>>> import numpy as np
>>> np.set_printoptions(precision=2, suppress=True, linewidth=100)
>>> rd = lambda a: np.round(a, 2) + 0
>>> Y = np.array([[1, 1], [1, -1]])
>>> rng = np.random.default_rng(7064)
>>> mat = np.kron(Y, np.kron(Y, Y))[rng.permutation(8)][:6]
>>> mat
array([[ 1,  1,  1,  1, -1, -1, -1, -1],
       [ 1, -1, -1,  1,  1, -1, -1,  1],
       [ 1,  1,  1,  1,  1,  1,  1,  1],
       [ 1,  1, -1, -1, -1, -1,  1,  1],
       [ 1, -1,  1, -1,  1, -1,  1, -1],
       [ 1,  1, -1, -1,  1,  1, -1, -1]])
>>> Y = mat / np.sqrt((mat ** 2).mean(axis=1, keepdims=True))
>>> Y[5]
array([ 1.,  1., -1., -1.,  1.,  1., -1., -1.])
>>> np.linalg.matrix_rank(mat)
np.int64(6)
>>> np.abs(mat).max()
np.int64(1)
>>> mat.sum(axis=0)
array([ 6,  2,  0,  0,  2, -2,  0,  0])
>>> np.linalg.norm(mat, axis=1).argmax()
np.int64(0)
>>> rd(np.linalg.norm(mat) ** 2 / np.linalg.norm(mat, 2) ** 2)
np.float64(6.0)
>>> Y = np.array([[9, 8], [6, 4], [2, 9], [9, 1], [4, 3], [8, 6], [0, 0], [6, 9]])
>>> np.einsum("ij,ij->i", mat, mat)
array([8, 8, 8, 8, 8, 8])
>>> Y.T @ mat.T
array([[  8,  12,  44,  -2, -14,  10],
       [  4,   2,  40,   2,   0,   2]])
>>> np.vstack([mat, Y.T]).shape
(8, 8)
>>> np.linalg.matrix_rank(np.vstack([mat, Y.T]))
np.int64(8)
>>> np.einsum("ij->j", mat)
array([ 6,  2,  0,  0,  2, -2,  0,  0])
>>> np.linalg.matrix_rank(mat @ Y)
np.int64(2)
>>> data = np.load("w.npy")
>>> data
array([[ 1, -1, -1,  1, -1,  1,  1, -1],
       [ 1, -1,  1, -1,  1, -1,  1, -1],
       [ 1,  1,  1,  1, -1, -1, -1, -1],
       [ 1, -1, -1,  1,  1, -1, -1,  1],
       [ 1,  1, -1, -1,  1,  1, -1, -1]])
>>> t3 = np.stack([data, 4 * data, data[::-1]])
>>> t3.sum(axis=0)
array([[ 6, -4, -6,  4, -4,  6,  4, -6],
       [ 6, -6,  4, -4,  6, -6,  4, -4],
       [ 6,  6,  6,  6, -6, -6, -6, -6],
       [ 6, -6, -4,  4,  6, -6, -4,  4],
       [ 6,  4, -6, -4,  4,  6, -4, -6]])
>>> t3.shape
(3, 5, 8)
>>> np.linalg.matrix_rank(t3.reshape(3, -1))
np.int64(2)
>>> K = np.diag(5 * np.array([0, -2, 5, -4, 0, -3, 5])) + np.array([[1, 0, -3, 2, 1, 3, 2],
...     [1, 2, 1, -2, 3, -1, 0],
...     [-2, 3, 1, -2, 1, -2, 1],
...     [-2, 0, -2, -3, 3, -3, -2],
...     [-2, -3, 1, 0, -2, -3, 2],
...     [3, -2, 0, 1, 3, 3, -2],
...     [1, -1, -1, -3, -2, -1, -3]])
>>> K
array([[  1,   0,  -3,   2,   1,   3,   2],
       [  1,  -8,   1,  -2,   3,  -1,   0],
       [ -2,   3,  26,  -2,   1,  -2,   1],
       [ -2,   0,  -2, -23,   3,  -3,  -2],
       [ -2,  -3,   1,   0,  -2,  -3,   2],
       [  3,  -2,   0,   1,   3, -12,  -2],
       [  1,  -1,  -1,  -3,  -2,  -1,  22]])
>>> np.trace(K)
np.int64(4)
>>> np.allclose(K @ K.T, K.T @ K)
False
>>> (K + K.T) / 2
array([[  1. ,   0.5,  -2.5,   0. ,  -0.5,   3. ,   1.5],
       [  0.5,  -8. ,   2. ,  -1. ,   0. ,  -1.5,  -0.5],
       [ -2.5,   2. ,  26. ,  -2. ,   1. ,  -1. ,   0. ],
       [  0. ,  -1. ,  -2. , -23. ,   1.5,  -1. ,  -2.5],
       [ -0.5,   0. ,   1. ,   1.5,  -2. ,   0. ,   0. ],
       [  3. ,  -1.5,  -1. ,  -1. ,   0. , -12. ,  -1.5],
       [  1.5,  -0.5,   0. ,  -2.5,   0. ,  -1.5,  22. ]])
>>> np.linalg.matrix_power(K, 4)
array([[  6522,  -7107, -62132, -20779,   2192,  -6622,  12944],
       [  -280,   3731,  16198,  36335,  -7874,   8178,   7650],
       [-36182,  40661, 478561, -19189,   9138, -26993,  63445],
       [ 13460,  -4506,     33, 280217, -46619,  60661,   4846],
       [ -2319,   3898,  16035,  -2796,  -3592,   4190,  21343],
       [ -7614,   6050,  -2641,  -8575,  -4314,  20345,  -9638],
       [ 18552,  -9881, -60831,   7642, -27206,   6157, 235068]])
>>> np.allclose(K, K.T)
False
>>> K @ K
array([[ 12, -20, -86, -41,   7, -38,  35],
       [-14,  60,  22,  61, -37,  18,  15],
       [-54,  54, 689, -21,  17, -35,  54],
       [ 31,  -7,   5, 532, -84,  96,   8],
       [-10,  37,  25,  -9, -19,  35,  43],
       [-45,  33,  -8, -19, -38, 145, -10],
       [ 31,  -9, -48,   8, -55,  11, 489]])
>>> rd(np.abs(np.linalg.eigvals(K)).max())
np.float64(26.15)
>>> rd(np.sort(np.abs(np.linalg.eigvals(K))))
array([ 1.85,  1.85,  6.91, 12.21, 22.4 , 22.94, 26.15])
>>> Y = np.array([[-2, 7], [-2, -8], [-8, 0], [-6, -8], [-3, -7], [3, -2], [3, -7]])
>>> np.einsum("ik,kj->ji", K, Y)
array([[  22,    6, -204,  134,    5,  -59,   95],
       [ -36,   68,  -32,  169,   16,   46,  -99]])
>>> K @ Y
array([[  22,  -36],
       [   6,   68],
       [-204,  -32],
       [ 134,  169],
       [   5,   16],
       [ -59,   46],
       [  95,  -99]])
>>> np.einsum("ij,ij->i", K, K)
array([ 28,  80, 699, 559,  31, 171, 501])
>>> np.einsum("ij->j", K)
array([  0, -11,  22, -27,   7, -19,  23])
>>> Y = np.array([[-1, -3], [-3, -2], [3, -2]])
>>> M = np.kron(np.eye(3, dtype=int), Y)
>>> M
array([[-1, -3,  0,  0,  0,  0],
       [-3, -2,  0,  0,  0,  0],
       [ 3, -2,  0,  0,  0,  0],
       [ 0,  0, -1, -3,  0,  0],
       [ 0,  0, -3, -2,  0,  0],
       [ 0,  0,  3, -2,  0,  0],
       [ 0,  0,  0,  0, -1, -3],
       [ 0,  0,  0,  0, -3, -2],
       [ 0,  0,  0,  0,  3, -2]])
>>> hat = M @ np.linalg.solve(M.T @ M, M.T)
>>> rd(hat)
array([[ 0.54,  0.42,  0.27,  0.  ,  0.  ,  0.  ,  0.  ,  0.  ,  0.  ],
       [ 0.42,  0.61, -0.25,  0.  ,  0.  ,  0.  ,  0.  ,  0.  ,  0.  ],
       [ 0.27, -0.25,  0.84,  0.  ,  0.  ,  0.  ,  0.  ,  0.  ,  0.  ],
       [ 0.  ,  0.  ,  0.  ,  0.54,  0.42,  0.27,  0.  ,  0.  ,  0.  ],
       [ 0.  ,  0.  ,  0.  ,  0.42,  0.61, -0.25,  0.  ,  0.  ,  0.  ],
       [ 0.  ,  0.  ,  0.  ,  0.27, -0.25,  0.84,  0.  ,  0.  ,  0.  ],
       [ 0.  ,  0.  ,  0.  ,  0.  ,  0.  ,  0.  ,  0.54,  0.42,  0.27],
       [ 0.  ,  0.  ,  0.  ,  0.  ,  0.  ,  0.  ,  0.42,  0.61, -0.25],
       [ 0.  ,  0.  ,  0.  ,  0.  ,  0.  ,  0.  ,  0.27, -0.25,  0.84]])
>>> hat @ M[:, 0]
array([-1., -3.,  3.,  0.,  0.,  0.,  0.,  0.,  0.])
>>> rd(np.linalg.eigvalsh(hat))
array([0., 0., 0., 1., 1., 1., 1., 1., 1.])
>>> np.allclose(hat @ hat, hat)
True
>>> vec = np.array([3, 2, 1, 5, 1, 4])
>>> a = np.maximum(M @ vec, 0)
>>> rd(np.tanh(M @ vec))
array([-1., -1.,  1., -1., -1., -1., -1., -1., -1.])
>>> np.maximum(M @ (3 * vec), 0)
array([ 0,  0, 15,  0,  0,  0,  0,  0,  0])
>>> np.flatnonzero(a > 1e-9)
array([2])
>>> Y = np.c_[M[:, :4] @ np.array([[2, 1, -2, -1], [0, 2, -2, -2], [1, 1, 2, 0], [-2, -1, -2, 0]]), np.array([-5, 5, 1, -1, 5, -2, -5, -4, 1])]
>>> Y
array([[-2, -7,  8,  7, -5],
       [-6, -7, 10,  7,  5],
       [ 6, -1, -2,  1,  1],
       [ 5,  2,  4,  0, -1],
       [ 1, -1, -2,  0,  5],
       [ 7,  5, 10,  0, -2],
       [ 0,  0,  0,  0, -5],
       [ 0,  0,  0,  0, -4],
       [ 0,  0,  0,  0,  1]])
>>> rd(np.linalg.norm(Y - M @ np.linalg.lstsq(M, Y)[0], axis=0))
array([0.  , 0.  , 0.  , 0.  , 7.62])
>>> np.linalg.matrix_rank(np.c_[M, Y])
np.int64(7)
>>> rd(np.linalg.norm(np.linalg.qr(M)[0].T @ Y, axis=0) ** 2 / ((Y ** 2).sum(axis=0) + 1e-12))
array([1.  , 1.  , 1.  , 1.  , 0.53])
>>> vec = np.array([1, 0, 1, -1, 2, 2])
>>> target = M @ vec
>>> rd(np.linalg.solve(M.T @ M, M.T @ target))
array([ 1.,  0.,  1., -1.,  2.,  2.])
>>> rd(np.linalg.lstsq(M, target)[0])
array([ 1.,  0.,  1., -1.,  2.,  2.])
>>> rd(np.linalg.pinv(M) @ M)
array([[1., 0., 0., 0., 0., 0.],
       [0., 1., 0., 0., 0., 0.],
       [0., 0., 1., 0., 0., 0.],
       [0., 0., 0., 1., 0., 0.],
       [0., 0., 0., 0., 1., 0.],
       [0., 0., 0., 0., 0., 1.]])
>>> target = target + 0.3 * rng.normal(size=9)
>>> rd(target)
array([ -1.35,  -3.44,   2.69,   2.05,  -1.12,   4.78,  -7.63, -10.2 ,   1.95])
>>> beta, *_ = np.linalg.lstsq(M, target)
>>> beta.round()
array([ 1.,  0.,  1., -1.,  2.,  2.])
>>> [round(float(np.linalg.norm(np.linalg.solve(M.T @ M + lam * np.eye(6), M.T @ target))), 2) for lam in (0, 1, 10, 100)]
[3.29, 3.13, 2.18, 0.55]
>>> rd(beta)
array([ 1.02,  0.15,  0.98, -0.96,  2.01,  1.96])
>>> rd(M.T @ (target - M @ beta))
array([0., 0., 0., 0., 0., 0.])
